$ ipython --no-banner

In [1]: import numpy as np

In [2]: import numpy.linalg as la

In [3]: np.set_printoptions(suppress=True, linewidth=120)

In [4]: rnd = lambda a: np.round(a, 1) + 0

In [5]: data = np.load("dump.npy")

In [6]: print(data)
[[ 0  2  0]
 [ 0  0 -1]
 [ 1  0  0]]

In [7]: proj = np.triu(np.array([[3, 1, 2], [3, 2, 1], [1, 1, 0]]), 1) + np.eye(3)

In [8]: A2 = proj @ data @ la.inv(proj)

In [9]: print(rnd(np.poly(A2)))
[1. 0. 0. 2.]

In [10]: print(proj @ data - data @ proj)
[[ 2.  0. -3.]
 [ 1.  0.  0.]
 [ 0. -1. -2.]]

In [11]: A2 = data / np.sqrt((data ** 2).mean(axis=1, keepdims=True))

In [12]: print(rnd(A2[0]))
[0.  1.7 0. ]

In [13]: print(rnd(la.norm(A2, axis=1)))
[1.7 1.7 1.7]

In [14]: print(data[0] @ data[2])
0

In [15]: print(rnd(la.norm(data[0] - data[2])))
2.2

In [16]: print(rnd(la.norm(data) ** 2 / la.norm(data, 2) ** 2))
1.5

In [17]: print(rnd(la.norm(data, "nuc")))
4.0

In [18]: print(rnd(la.norm(data, axis=1)))
[2. 1. 1.]

In [19]: print(rnd(la.norm(data, axis=0)))
[1. 2. 1.]

In [20]: r0, r1 = data[2], data[0]

In [21]: print(r0 @ r0)
1

In [22]: p = (r0 @ r1) / (r0 @ r0) * r0

In [23]: print(p)
[0. 0. 0.]

In [24]: print(np.outer(r0, r1))
[[0 2 0]
 [0 0 0]
 [0 0 0]]

In [25]: print(rnd(la.norm(r0 + r1) ** 2 + la.norm(r0 - r1) ** 2))
10.0

In [26]: print(r1 - p)
[0. 2. 0.]

In [27]: r0 = np.array([-5, 0])

In [28]: print(np.correlate(data[0], data[2], "full"))
[0 0 0 2 0]

In [29]: print(np.cross(data[0, :3], data[2, :3]))
[ 0  0 -2]

In [30]: print(np.polyval(r0, data[0]))
[  0 -10   0]

In [31]: arr = np.array([[-0.9, 0.4, -0.3, 0.8, -0.1],
    ...:     [-0.1, 1.4, 0.4, 0.2, 1.2],
    ...:     [-1.0, 2.4, -1.8, 1.9, -0.8],
    ...:     [0.2, -0.8, 1.9, 0.2, 1.4],
    ...:     [-0.5, -0.6, -0.1, -0.3, -0.1],
    ...:     [-2.8, 1.0, 1.3, 0.2, -0.2],
    ...:     [0.0, 1.6, 0.3, -1.1, 1.5],
    ...:     [-0.9, -0.9, -0.2, -1.6, 0.4],
    ...:     [-0.4, -1.0, -0.2, 1.0, 0.9]])

In [32]: print(arr)
[[-0.9  0.4 -0.3  0.8 -0.1]
 [-0.1  1.4  0.4  0.2  1.2]
 [-1.   2.4 -1.8  1.9 -0.8]
 [ 0.2 -0.8  1.9  0.2  1.4]
 [-0.5 -0.6 -0.1 -0.3 -0.1]
 [-2.8  1.   1.3  0.2 -0.2]
 [ 0.   1.6  0.3 -1.1  1.5]
 [-0.9 -0.9 -0.2 -1.6  0.4]
 [-0.4 -1.  -0.2  1.   0.9]]

In [33]: A2 = np.c_[arr[:, :1] @ np.array([[3]]), np.array([7, 3, -8, -3, -4, 1, -2, 1, -7])]

In [34]: print(rnd(A2))
[[-2.7  7. ]
 [-0.3  3. ]
 [-3.  -8. ]
 [ 0.6 -3. ]
 [-1.5 -4. ]
 [-8.4  1. ]
 [ 0.  -2. ]
 [-2.7  1. ]
 [-1.2 -7. ]]

In [35]: print(rnd(la.lstsq(arr, A2[:, 0])[0]))
[3. 0. 0. 0. 0.]

In [36]: x = np.array([1, 0, 0, 3, 1])

In [37]: rhs = arr @ x

In [38]: print(rnd(la.lstsq(arr, rhs)[0]))
[1. 0. 0. 3. 1.]

In [39]: print(rnd(rhs))
[ 1.4  1.7  3.9  2.2 -1.5 -2.4 -1.8 -5.3  3.5]

In [40]: print(rnd(la.solve(arr.T @ arr, arr.T @ rhs)))
[1. 0. 0. 3. 1.]

In [41]: rng = np.random.default_rng(8082)

In [42]: rhs = rhs + 0.1 * rng.normal(size=9)

In [43]: print(rnd(rhs))
[ 1.2  1.7  4.   2.3 -1.3 -2.5 -1.8 -5.2  3.5]

In [44]: b, *_ = la.lstsq(arr, rhs)

In [45]: print(b.round())
[ 1. -0. -0.  3.  1.]

In [46]: print(rnd(b))
[1. 0. 0. 3. 1.]

In [47]: print(rnd(la.norm(rhs - arr @ b)))
0.3

In [48]: q, vecs = la.qr(arr[:, :2])[0], la.qr(arr[:, 2:])[0]

In [49]: sig = la.svd(q.T @ vecs, compute_uv=False)

In [50]: print(rnd(la.norm(q @ q.T - vecs @ vecs.T, 2)))
1.0

In [51]: print((sig > 0.9).sum())
0

In [52]: proj = arr @ la.solve(arr.T @ arr, arr.T)

In [53]: print(rnd(la.eigvalsh(proj)))
[0. 0. 0. 0. 1. 1. 1. 1. 1.]

In [54]: print(rnd(proj))
[[ 0.1  0.   0.2  0.   0.   0.2 -0.1  0.   0.2]
 [ 0.   0.4  0.1  0.2 -0.1  0.   0.4 -0.1  0.1]
 [ 0.2  0.1  0.7 -0.3  0.   0.   0.  -0.2  0.1]
 [ 0.   0.2 -0.3  0.6 -0.1  0.1  0.  -0.2  0.2]
 [ 0.  -0.1  0.  -0.1  0.1  0.1 -0.1  0.2  0.1]
 [ 0.2  0.   0.   0.1  0.1  0.9  0.   0.1 -0.1]
 [-0.1  0.4  0.   0.  -0.1  0.   0.7  0.2 -0.1]
 [ 0.  -0.1 -0.2 -0.2  0.2  0.1  0.2  0.7  0.2]
 [ 0.2  0.1  0.1  0.2  0.1 -0.1 -0.1  0.2  0.8]]

In [55]: print(rnd(np.trace(proj)))
5.0

In [56]: lab = rng.integers(0, 2, 11)

In [57]: m1 = (lab[:, None] == lab) * 2 + np.eye(11)

In [58]: print(m1)
[[3. 2. 2. 0. 0. 0. 0. 0. 0. 2. 2.]
 [2. 3. 2. 0. 0. 0. 0. 0. 0. 2. 2.]
 [2. 2. 3. 0. 0. 0. 0. 0. 0. 2. 2.]
 [0. 0. 0. 3. 2. 2. 2. 2. 2. 0. 0.]
 [0. 0. 0. 2. 3. 2. 2. 2. 2. 0. 0.]
 [0. 0. 0. 2. 2. 3. 2. 2. 2. 0. 0.]
 [0. 0. 0. 2. 2. 2. 3. 2. 2. 0. 0.]
 [0. 0. 0. 2. 2. 2. 2. 3. 2. 0. 0.]
 [0. 0. 0. 2. 2. 2. 2. 2. 3. 0. 0.]
 [2. 2. 2. 0. 0. 0. 0. 0. 0. 3. 2.]
 [2. 2. 2. 0. 0. 0. 0. 0. 0. 2. 3.]]

In [59]: left, sig, Vt = la.svd(m1)

In [60]: print(np.argmax(sig[:-1] / (sig[1:] + 1e-6)) + 1)
2

In [61]: A2 = left[:, :2] @ np.diag(sig[:2]) @ Vt[:2]

In [62]: print(la.matrix_rank(m1, rtol=0.05))
11

In [63]: print(rnd(np.abs(m1 - A2).max()))
0.8

In [64]: E = 2 * np.eye(9) + np.eye(9, k=1)

In [65]: print(E)
[[2. 1. 0. 0. 0. 0. 0. 0. 0.]
 [0. 2. 1. 0. 0. 0. 0. 0. 0.]
 [0. 0. 2. 1. 0. 0. 0. 0. 0.]
 [0. 0. 0. 2. 1. 0. 0. 0. 0.]
 [0. 0. 0. 0. 2. 1. 0. 0. 0.]
 [0. 0. 0. 0. 0. 2. 1. 0. 0.]
 [0. 0. 0. 0. 0. 0. 2. 1. 0.]
 [0. 0. 0. 0. 0. 0. 0. 2. 1.]
 [0. 0. 0. 0. 0. 0. 0. 0. 2.]]

In [66]: r0, r1 = E[7], E[6]

In [67]: print(r0 @ r0)
5.0

In [68]: p = (r0 @ r1) / (r0 @ r0) * r0

In [69]: print(p)
[0.  0.  0.  0.  0.  0.  0.  0.8 0.4]

In [70]: print(la.matrix_rank(np.outer(r0, r1)))
1

In [71]: print(rnd(la.norm(r0 + r1) ** 2 + la.norm(r0 - r1) ** 2))
20.0

In [72]: print(np.outer(r0, r1))
[[0. 0. 0. 0. 0. 0. 0. 0. 0.]
 [0. 0. 0. 0. 0. 0. 0. 0. 0.]
 [0. 0. 0. 0. 0. 0. 0. 0. 0.]
 [0. 0. 0. 0. 0. 0. 0. 0. 0.]
 [0. 0. 0. 0. 0. 0. 0. 0. 0.]
 [0. 0. 0. 0. 0. 0. 0. 0. 0.]
 [0. 0. 0. 0. 0. 0. 0. 0. 0.]
 [0. 0. 0. 0. 0. 0. 4. 2. 0.]
 [0. 0. 0. 0. 0. 0. 2. 1. 0.]]

In [73]: print(rnd(r1 - p))
[ 0.   0.   0.   0.   0.   0.   2.   0.2 -0.4]
